$ ipython --no-banner

In [1]: import numpy as np

In [2]: from numpy import linalg as LA

In [3]: np.set_printoptions(precision=1, suppress=True, linewidth=200)

In [4]: def tidy(a):
   ...:     return np.round(a, 1) + 0
   ...: 

In [5]: W0 = np.array([[-0.2, -1.0, 0.1, 0.6],
   ...:     [0.9, 2.3, -0.6, -0.1],
   ...:     [0.0, -1.5, -0.5, -1.2],
   ...:     [-1.4, -1.2, 1.7, 0.2],
   ...:     [0.5, -0.7, 1.6, 0.1],
   ...:     [-0.8, -1.5, -0.3, -0.2]])

In [6]: W0[:, 1] *= 3

In [7]: print(tidy(W0))
[[-0.2 -3.   0.1  0.6]
 [ 0.9  6.9 -0.6 -0.1]
 [ 0.  -4.5 -0.5 -1.2]
 [-1.4 -3.6  1.7  0.2]
 [ 0.5 -2.1  1.6  0.1]
 [-0.8 -4.5 -0.3 -0.2]]

In [8]: u = np.array([5, 2])

In [9]: print(np.convolve(W0[2], u))
[  0.  -22.5 -11.5  -7.   -2.4]

In [10]: hat = W0 @ LA.solve(W0.T @ W0, W0.T)

In [11]: print(LA.matrix_rank(np.eye(6) - hat))
2

In [12]: print(tidy(np.diag(hat)))
[0.6 0.5 0.8 0.9 0.9 0.3]

In [13]: print(tidy(LA.eigvalsh(hat)))
[0. 0. 1. 1. 1. 1.]

In [14]: print(np.trace(hat))
4.0

In [15]: vec = np.array([3, -2, -9, -1])

In [16]: print(tidy(W0 @ vec))
[  3.9  -5.6  14.7 -12.5  -8.8   9.5]

In [17]: print(LA.norm(W0 @ vec) <= LA.norm(W0, 2) * LA.norm(vec) + 1e-9)
True

In [18]: print(tidy(W0 * vec))
[[ -0.6   6.   -0.9  -0.6]
 [  2.7 -13.8   5.4   0.1]
 [  0.    9.    4.5   1.2]
 [ -4.2   7.2 -15.3  -0.2]
 [  1.5   4.2 -14.4  -0.1]
 [ -2.4   9.    2.7   0.2]]

In [19]: print(tidy(W0 @ (2 * vec)))
[  7.8 -11.2  29.4 -25.  -17.6  19. ]

In [20]: vec @ W0
Traceback (most recent call last):
  Cell In[20], line 1
    vec @ W0
ValueError: matmul: Input operand 1 has a mismatch in its core dimension 0, with gufunc signature (n?,k),(k,m?)->(n?,m?) (size 6 is different from 4)


In [21]: print((W0 @ vec).argmax())
2

In [22]: print(W0 @ np.eye(4)[3])
[ 0.6 -0.1 -1.2  0.2  0.1 -0.2]

In [23]: feats = np.load("block12.npy")

In [24]: print(feats)
[[ 1.2 -1.6 -1.2 -1.3 -1.3]
 [-1.9  1.2  0.1  1.1  1.6]
 [-0.6  0.4  0.8 -2.7  0.8]
 [ 0.9  0.9  0.9 -2.3 -1.2]
 [-1.9  1.2  0.  -0.7  1.9]
 [-1.6 -0.6 -1.2 -1.1  1.9]
 [-1.9 -1.6 -0.4 -0.9 -1.4]
 [-1.   0.9 -2.  -1.4  1.2]
 [ 2.2  0.5 -0.6 -0.6  1.8]
 [ 1.6 -0.7  1.7 -1.  -1.3]
 [ 0.4  1.3 -1.6 -1.3  1.6]
 [ 0.8  1.4 -0.1 -1.3 -2.2]
 [-0.1 -2.6 -0.9  0.1  1.2]
 [-0.1  1.2 -2.1  0.   1.8]
 [-0.5  0.8  1.5 -2.1  1.1]
 [ 1.4 -1.4 -1.  -1.9  0.7]]

In [25]: labels = feats[:, 0] > np.median(feats[:, 0])

In [26]: u = feats[labels].mean(axis=0) - feats[~labels].mean(axis=0)

In [27]: print(tidy(u))
[ 2.3  0.   0.2 -0.5 -1.4]

In [28]: print(tidy((((feats - feats.mean(axis=0)) @ u > 0) == labels).mean()))
0.9

In [29]: print(np.argsort(-np.abs(u).round(6), kind="stable"))
[0 4 3 2 1]

In [30]: m1 = np.loadtxt("sample8.csv", delimiter=",")

In [31]: print(m1)
[[ 17.8  -0.5   3.9  24.9 -13.2]
 [ -4.8  -9.3 -25.7  31.1 -14.8]
 [ -4.  -10.2 -27.5  31.2 -14. ]
 [ -3.3 -10.9 -26.   31.5 -13.3]
 [ -9.8  -1.5 -10.3 -16.9 -28.9]
 [ -9.3  -1.9 -13.1 -18.5 -30.4]
 [ -9.1  -1.8 -11.7 -18.  -29.4]
 [ 17.    0.    1.9  24.8 -13. ]
 [ -3.5  -9.6 -25.5  32.3 -14.3]
 [ -4.8  -9.7 -27.2  30.  -14.3]
 [ -4.3  -9.8 -26.6  34.  -13.1]
 [ -5.7  -9.6 -25.5  30.6 -13.4]
 [-10.1  -2.  -11.6 -17.8 -30.9]
 [ 18.8  -0.2   1.3  28.1 -12.5]
 [ -3.3 -10.9 -25.5  31.8 -13.4]
 [ 17.8   1.2   2.2  26.3 -11.6]]

In [32]: labels = m1[:, 0] > np.median(m1[:, 0])

In [33]: u = m1[labels].mean(axis=0) - m1[~labels].mean(axis=0)

In [34]: print(tidy(u))
[14.4  0.6  7.1 22.   8.7]
